% python3 -q
>>> import numpy as np
>>> np.set_printoptions(precision=2, suppress=True, linewidth=140, legacy="1.25")
>>> def rnd(a):
...     return np.round(a, 2) + 0
... 
>>> F = np.array([[-0.9, 0.8, -1.2, -0.8, -1.0, -0.9],
...     [0.0, -0.1, 0.5, -0.6, -1.0, -0.7],
...     [-1.2, -0.1, -0.1, -0.2, -1.4, -0.3],
...     [0.9, -0.1, -0.4, 1.4, 0.2, -0.6],
...     [-0.5, 0.6, -1.4, -0.4, -1.1, 1.6],
...     [-0.7, -0.5, 0.1, 0.8, -0.3, -0.6],
...     [0.5, 0.4, -1.4, -0.5, 0.0, 1.0]])
>>> F
array([[-0.9,  0.8, -1.2, -0.8, -1. , -0.9],
       [ 0. , -0.1,  0.5, -0.6, -1. , -0.7],
       [-1.2, -0.1, -0.1, -0.2, -1.4, -0.3],
       [ 0.9, -0.1, -0.4,  1.4,  0.2, -0.6],
       [-0.5,  0.6, -1.4, -0.4, -1.1,  1.6],
       [-0.7, -0.5,  0.1,  0.8, -0.3, -0.6],
       [ 0.5,  0.4, -1.4, -0.5,  0. ,  1. ]])
>>> rng = np.random.default_rng(149418)
>>> idx = rng.permutation(6)
>>> out = F[:, idx] * rng.choice([-1, 1], 6)
>>> out
array([[-0.8,  0.9, -0.8, -1.2,  0.9,  1. ],
       [-0.6,  0.7,  0.1,  0.5, -0. ,  1. ],
       [-0.2,  0.3,  0.1, -0.1,  1.2,  1.4],
       [ 1.4,  0.6,  0.1, -0.4, -0.9, -0.2],
       [-0.4, -1.6, -0.6, -1.4,  0.5,  1.1],
       [ 0.8,  0.6,  0.5,  0.1,  0.7,  0.3],
       [-0.5, -1. , -0.4, -1.4, -0.5, -0. ]])
>>> Uu, _, Vt = np.linalg.svd(F.T @ out)
>>> rnd(Uu @ Vt)
array([[ 0.,  0.,  0.,  0., -1.,  0.],
       [ 0.,  0., -1.,  0.,  0.,  0.],
       [ 0.,  0.,  0.,  1.,  0.,  0.],
       [ 1.,  0.,  0.,  0.,  0.,  0.],
       [ 0.,  0.,  0.,  0.,  0., -1.],
       [ 0., -1.,  0.,  0.,  0.,  0.]])
>>> idx
array([3, 5, 1, 2, 0, 4])
>>> q, _ = np.linalg.qr(np.array([[-0.7, -0.8, -1.2, -0.4, -0.3, 0.3, -1.1],
...     [-2.3, -0.2, -0.2, -2.0, -0.8, -0.7, 1.0],
...     [1.6, -0.4, 0.6, -0.5, -0.1, 0.7, -0.7],
...     [0.1, -1.1, -1.4, 1.2, 0.5, 1.3, -1.6],
...     [-0.9, 0.7, 0.4, -1.2, 1.2, -0.7, 0.3],
...     [-1.4, 0.4, 0.9, 1.0, 0.4, -0.6, -0.9],
...     [-1.3, -0.5, -1.2, -0.1, 1.0, 1.7, 1.0]]))
>>> E = 2 * q
>>> rnd(E)
array([[-0.39,  0.95,  0.16,  0.31,  0.28,  0.77, -1.47],
       [-1.29,  0.29, -0.77,  0.94,  0.51, -0.03,  0.72],
       [ 0.89,  0.43, -1.28,  0.7 , -0.89, -0.22, -0.23],
       [ 0.06,  1.28,  0.13, -0.68, -0.51,  0.79,  1.  ],
       [-0.5 , -0.79,  0.46,  0.63, -1.29,  0.92,  0.03],
       [-0.78, -0.43, -1.09, -1.29, -0.35,  0.15, -0.44],
       [-0.73,  0.61,  0.57, -0.08, -0.91, -1.37, -0.25]])
>>> x0 = np.array([-2, -1, -2, 1, 1, -2, -3])
>>> a = np.maximum(E @ x0, 0)
>>> rnd(np.maximum(E @ x0, 0) - np.maximum(-E @ x0, 0))
array([ 2.98,  3.15,  1.29, -7.42, -1.72,  3.55,  2.21])
>>> rnd(np.maximum(E @ (3 * x0), 0))
array([ 8.95,  9.46,  3.88,  0.  ,  0.  , 10.66,  6.64])
>>> np.flatnonzero(a > 1e-9)
array([0, 1, 2, 5, 6])
>>> Uu, sv, Vt = np.linalg.svd(E, full_matrices=False)
>>> rnd(sv)
array([2., 2., 2., 2., 2., 2., 2.])
>>> (sv > 1e-8).sum()
7
>>> rnd(Vt @ Vt.T)
array([[1., 0., 0., 0., 0., 0., 0.],
       [0., 1., 0., 0., 0., 0., 0.],
       [0., 0., 1., 0., 0., 0., 0.],
       [0., 0., 0., 1., 0., 0., 0.],
       [0., 0., 0., 0., 1., 0., 0.],
       [0., 0., 0., 0., 0., 1., 0.],
       [0., 0., 0., 0., 0., 0., 1.]])
>>> rnd(np.sqrt((sv ** 2).sum())), rnd(np.linalg.norm(E))
(5.29, 5.29)
>>> rnd(np.linalg.norm(E, axis=0))
array([2., 2., 2., 2., 2., 2., 2.])
>>> rnd(np.linalg.svd(E, compute_uv=False))
array([2., 2., 2., 2., 2., 2., 2.])
>>> rnd(E[:, 4] @ E[:, 0])
0.0
>>> rnd(E.T @ E)
array([[4., 0., 0., 0., 0., 0., 0.],
       [0., 4., 0., 0., 0., 0., 0.],
       [0., 0., 4., 0., 0., 0., 0.],
       [0., 0., 0., 4., 0., 0., 0.],
       [0., 0., 0., 0., 4., 0., 0.],
       [0., 0., 0., 0., 0., 4., 0.],
       [0., 0., 0., 0., 0., 0., 4.]])
>>> W0 = np.loadtxt("layer18.csv", delimiter=",")
>>> W0
array([[  1.,  -3.,   9., -27.],
       [  1.,  -2.,   4.,  -8.],
       [  1.,  -1.,   1.,  -1.],
       [  1.,   0.,   0.,   0.],
       [  1.,   1.,   1.,   1.],
       [  1.,   2.,   4.,   8.]])
>>> # row 0 dominates
>>> def softmax(z):
...     e = np.exp(z - z.max(axis=-1, keepdims=True))
...     return e / e.sum(axis=-1, keepdims=True)
... 
>>> rnd(softmax(10 * W0[1]))
array([0., 0., 1., 0.])
>>> rnd(softmax(W0[1]))
array([0.05, 0.  , 0.95, 0.  ])
>>> scores = W0 @ W0.T / np.sqrt(4)
>>> rnd(softmax(scores + np.triu(np.full(scores.shape, -np.inf), 1)))
array([[1.  , 0.  , 0.  , 0.  , 0.  , 0.  ],
       [1.  , 0.  , 0.  , 0.  , 0.  , 0.  ],
       [1.  , 0.  , 0.  , 0.  , 0.  , 0.  ],
       [0.25, 0.25, 0.25, 0.25, 0.  , 0.  ],
       [0.  , 0.01, 0.1 , 0.16, 0.73, 0.  ],
       [0.  , 0.  , 0.  , 0.  , 0.  , 1.  ]])
>>> softmax(scores)[1] @ W0
array([  1.,  -3.,   9., -27.])
>>> data = np.eye(9, dtype=int)[rng.permutation(9)]
>>> data
array([[0, 0, 0, 0, 0, 1, 0, 0, 0],
       [0, 0, 0, 1, 0, 0, 0, 0, 0],
       [0, 0, 0, 0, 0, 0, 0, 0, 1],
       [1, 0, 0, 0, 0, 0, 0, 0, 0],
       [0, 0, 0, 0, 1, 0, 0, 0, 0],
       [0, 0, 1, 0, 0, 0, 0, 0, 0],
       [0, 0, 0, 0, 0, 0, 1, 0, 0],
       [0, 0, 0, 0, 0, 0, 0, 1, 0],
       [0, 1, 0, 0, 0, 0, 0, 0, 0]])
>>> rnd(np.abs(np.linalg.eigvals(data)).max())
1.0
>>> rnd(np.linalg.det(data))
-1.0
>>> (data + data.T) / 2
array([[0. , 0. , 0. , 0.5, 0. , 0.5, 0. , 0. , 0. ],
       [0. , 0. , 0. , 0.5, 0. , 0. , 0. , 0. , 0.5],
       [0. , 0. , 0. , 0. , 0. , 0.5, 0. , 0. , 0.5],
       [0.5, 0.5, 0. , 0. , 0. , 0. , 0. , 0. , 0. ],
       [0. , 0. , 0. , 0. , 1. , 0. , 0. , 0. , 0. ],
       [0.5, 0. , 0.5, 0. , 0. , 0. , 0. , 0. , 0. ],
       [0. , 0. , 0. , 0. , 0. , 0. , 1. , 0. , 0. ],
       [0. , 0. , 0. , 0. , 0. , 0. , 0. , 1. , 0. ],
       [0. , 0.5, 0.5, 0. , 0. , 0. , 0. , 0. , 0. ]])
>>> (data - data.T) / 2
array([[ 0. ,  0. ,  0. , -0.5,  0. ,  0.5,  0. ,  0. ,  0. ],
       [ 0. ,  0. ,  0. ,  0.5,  0. ,  0. ,  0. ,  0. , -0.5],
       [ 0. ,  0. ,  0. ,  0. ,  0. , -0.5,  0. ,  0. ,  0.5],
       [ 0.5, -0.5,  0. ,  0. ,  0. ,  0. ,  0. ,  0. ,  0. ],
       [ 0. ,  0. ,  0. ,  0. ,  0. ,  0. ,  0. ,  0. ,  0. ],
       [-0.5,  0. ,  0.5,  0. ,  0. ,  0. ,  0. ,  0. ,  0. ],
       [ 0. ,  0. ,  0. ,  0. ,  0. ,  0. ,  0. ,  0. ,  0. ],
       [ 0. ,  0. ,  0. ,  0. ,  0. ,  0. ,  0. ,  0. ,  0. ],
       [ 0. ,  0.5, -0.5,  0. ,  0. ,  0. ,  0. ,  0. ,  0. ]])
>>> mat = np.load("mat.npy")
>>> mat
array([[ 3.46,  0.38, -1.87, -0.91,  1.34,  0.85, -1.65,  1.75,  0.5 ],
       [-1.37, -1.92, -0.72,  1.25,  1.62, -1.89,  1.67,  1.67,  2.37],
       [ 1.23,  2.94,  2.04,  1.64, -1.34, -2.47,  0.19,  0.19,  0.13],
       [-3.5 ,  1.09, -0.82,  0.78, -1.27,  1.76, -0.77, -1.63,  1.53],
       [ 1.87,  1.25, -0.2 , -1.62, -0.81, -2.29,  0.04,  2.86,  1.78],
       [-2.73, -0.08,  0.79, -2.38,  1.93,  0.06,  0.06,  2.72, -0.36],
       [ 1.22,  1.9 , -0.39, -0.12, -0.65, -2.88,  2.22, -0.89, -2.3 ],
       [-2.05,  2.73, -1.59,  1.9 ,  0.94,  0.81,  0.15,  1.91, -1.42],
       [-1.33,  0.57, -0.48,  1.12,  1.35,  0.2 ,  0.15, -1.01, -4.3 ],
       [-0.43, -1.36, -3.3 ,  1.36,  0.7 , -2.17,  1.58, -1.22, -1.01],
       [-1.57,  1.45, -0.85,  0.84,  2.45, -0.99, -0.29, -3.21, -1.3 ],
       [ 0.08, -0.7 ,  2.44, -1.45, -1.09, -1.46,  3.55,  0.71,  0.14],
       [-0.92, -0.24, -2.24,  1.1 ,  1.97, -2.39, -0.51,  2.69, -0.88],
       [-1.68,  2.65,  0.27, -1.39,  1.49,  0.21,  0.53,  1.15,  3.05],
       [ 1.67, -1.17, -0.53, -2.19,  2.93,  0.22,  0.92, -1.35,  2.11],
       [ 3.52, -1.88, -0.5 ,  1.41, -0.96,  1.22,  0.7 , -1.82,  0.8 ],
       [ 1.19, -0.8 ,  1.73, -1.35, -1.71, -1.71,  1.53,  1.95,  2.48],
       [ 2.27,  2.86,  2.45, -1.83,  0.26,  0.48,  0.28, -0.98, -0.99],
       [-0.08,  0.89, -0.14,  1.85,  0.85, -2.06,  0.22, -3.34,  2.14],
       [-1.35, -0.8 , -2.65, -1.99,  0.53,  1.87,  2.48, -1.28,  0.23],
       [-1.04, -0.21,  0.31,  0.88,  3.56,  1.28,  2.76,  0.81, -0.63],
       [-0.16, -0.18,  1.47, -2.3 , -2.68, -0.54,  0.48, -1.02, -2.95],
       [ 0.41,  3.35, -1.3 ,  2.36, -1.03,  1.08, -0.22, -0.45,  1.97],
       [-0.39, -3.99,  1.51, -0.77, -1.16, -0.36, -0.23, -0.65, -2.02],
       [-2.32, -1.32,  0.23,  1.44,  2.68, -1.78, -2.19, -0.59,  0.56],
       [-0.74, -1.4 , -0.7 , -3.83,  0.3 , -0.32, -0.88,  2.5 , -0.27],
       [ 2.69, -1.1 ,  1.7 , -0.4 ,  0.33, -0.88,  3.37, -0.12,  1.12],
       [-2.08,  1.33, -1.17,  2.35,  1.53,  0.72,  0.74,  2.59,  1.38],
       [ 1.62, -0.35,  1.48, -0.19, -0.39,  0.34,  1.13,  0.15, -4.3 ]])
>>> gram = np.cov(mat, rowvar=False)
>>> rnd(gram)
array([[ 3.47, -0.15,  0.76, -0.59, -0.96, -0.31,  0.48, -0.27,  0.1 ],
       [-0.15,  3.08, -0.05,  0.75, -0.12,  0.19, -0.38,  0.04,  0.25],
       [ 0.76, -0.05,  2.31, -0.81, -0.88, -0.34,  0.45, -0.01, -0.29],
       [-0.59,  0.75, -0.81,  2.87,  0.43, -0.17, -0.23, -0.66,  0.11],
       [-0.96, -0.12, -0.88,  0.43,  2.44,  0.23, -0.22,  0.25,  0.29],
       [-0.31,  0.19, -0.34, -0.17,  0.23,  1.99, -0.13, -0.19, -0.05],
       [ 0.48, -0.38,  0.45, -0.23, -0.22, -0.13,  1.87, -0.11,  0.02],
       [-0.27,  0.04, -0.01, -0.66,  0.25, -0.19, -0.11,  3.15,  0.56],
       [ 0.1 ,  0.25, -0.29,  0.11,  0.29, -0.05,  0.02,  0.56,  3.79]])
>>> np.median(mat, axis=0)
array([-0.39, -0.18, -0.39, -0.12,  0.53, -0.32,  0.28, -0.12,  0.14])
>>> w, vecs = np.linalg.eigh(gram)
>>> rnd(np.abs(vecs[:, -1]))
array([0.58, 0.22, 0.43, 0.41, 0.41, 0.12, 0.21, 0.04, 0.18])
>>> rnd(np.linalg.eigvalsh(gram + -3 * np.eye(9)))
array([-1.84, -1.51, -1.3 , -0.94, -0.74, -0.01,  0.69,  1.2 ,  2.42])
>>> rnd(w)
array([1.16, 1.49, 1.7 , 2.06, 2.26, 2.99, 3.69, 4.2 , 5.42])
>>> np.abs(vecs[:, -1]).round(6).argmax()
0
>>> (w > 1e-8).sum(), (w < -1e-8).sum()
(9, 0)
>>> rnd(vecs.T @ gram @ vecs)
array([[1.16, 0.  , 0.  , 0.  , 0.  , 0.  , 0.  , 0.  , 0.  ],
       [0.  , 1.49, 0.  , 0.  , 0.  , 0.  , 0.  , 0.  , 0.  ],
       [0.  , 0.  , 1.7 , 0.  , 0.  , 0.  , 0.  , 0.  , 0.  ],
       [0.  , 0.  , 0.  , 2.06, 0.  , 0.  , 0.  , 0.  , 0.  ],
       [0.  , 0.  , 0.  , 0.  , 2.26, 0.  , 0.  , 0.  , 0.  ],
       [0.  , 0.  , 0.  , 0.  , 0.  , 2.99, 0.  , 0.  , 0.  ],
       [0.  , 0.  , 0.  , 0.  , 0.  , 0.  , 3.69, 0.  , 0.  ],
       [0.  , 0.  , 0.  , 0.  , 0.  , 0.  , 0.  , 4.2 , 0.  ],
       [0.  , 0.  , 0.  , 0.  , 0.  , 0.  , 0.  , 0.  , 5.42]])
>>> np.unique(w.round(6) + 0, return_counts=True)[1]
array([1, 1, 1, 1, 1, 1, 1, 1, 1])
>>> basis = mat[[15, 3]].astype(float)
>>> for _ in range(3):
...     idx = np.linalg.norm(mat[:, None] - basis, axis=-1).argmin(axis=1)
...     basis = np.array([mat[idx == j].mean(axis=0) for j in range(2)])
... 
>>> idx
array([0, 1, 0, 1, 0, 1, 0, 1, 1, 1, 1, 0, 1, 1, 0, 0, 0, 0, 1, 1, 1, 0, 1, 0, 1, 0, 0, 1, 0])
>>> np.abs(basis[1] - basis[0]).argmax()
0
>>> x0 = np.array([0, -1, 1, 2, 0, -1, -2])
>>> target = E @ x0
>>> rnd(target)
array([ 1.99, -0.59,  0.37, -5.3 ,  1.53, -2.52,  1.67])
>>> rnd(np.linalg.solve(E.T, E[3]))
array([0., 0., 0., 1., 0., 0., 0.])
